% python3 -q
>>> import numpy as np
>>> import numpy.linalg as la
>>> np.set_printoptions(precision=3, suppress=True, linewidth=140, floatmode="fixed")
>>> def rnd(a):
...     return np.round(a, 3) + 0
... 
>>> J = np.array([[0, 0, 0, 0, 0, 0, 0],
...     [2, 0, 0, 0, 0, 0, 0],
...     [0, 0, 0, 0, 0, 0, 0],
...     [0, 0, 0, 0, 2, 0, 0],
...     [0, 0, 1, 0, 0, 0, 0],
...     [0, 0, 0, 0, 0, 0, 0],
...     [0, 0, 0, 0, 0, 0, 2]])
>>> rank = la.matrix_rank(J)
>>> rank
np.int64(4)
>>> ns = la.svd(J)[2][rank:].T
>>> [int(la.matrix_rank(np.delete(J, i, axis=0))) for i in range(7)]
[4, 3, 4, 3, 3, 4, 3]
>>> [int(la.matrix_rank(J[:, :j + 1])) for j in range(7)]
[1, 1, 2, 2, 3, 3, 4]
>>> la.matrix_rank(J.T @ J), la.matrix_rank(J @ J.T)
(np.int64(4), np.int64(4))
>>> np.allclose(J @ ns, 0)
True
>>> [int(la.matrix_rank(J[:i])) for i in range(1, len(J) + 1)]
[0, 1, 1, 2, 3, 3, 4]
>>> J @ ns
array([[0.000, 0.000, 0.000],
       [0.000, 0.000, 0.000],
       [0.000, 0.000, 0.000],
       [0.000, 0.000, 0.000],
       [0.000, 0.000, 0.000],
       [0.000, 0.000, 0.000],
       [0.000, 0.000, 0.000]])
>>> ns @ ns.T
array([[0.000, 0.000, 0.000, 0.000, 0.000, 0.000, 0.000],
       [0.000, 1.000, 0.000, 0.000, 0.000, 0.000, 0.000],
       [0.000, 0.000, 0.000, 0.000, 0.000, 0.000, 0.000],
       [0.000, 0.000, 0.000, 1.000, 0.000, 0.000, 0.000],
       [0.000, 0.000, 0.000, 0.000, 0.000, 0.000, 0.000],
       [0.000, 0.000, 0.000, 0.000, 0.000, 1.000, 0.000],
       [0.000, 0.000, 0.000, 0.000, 0.000, 0.000, 0.000]])
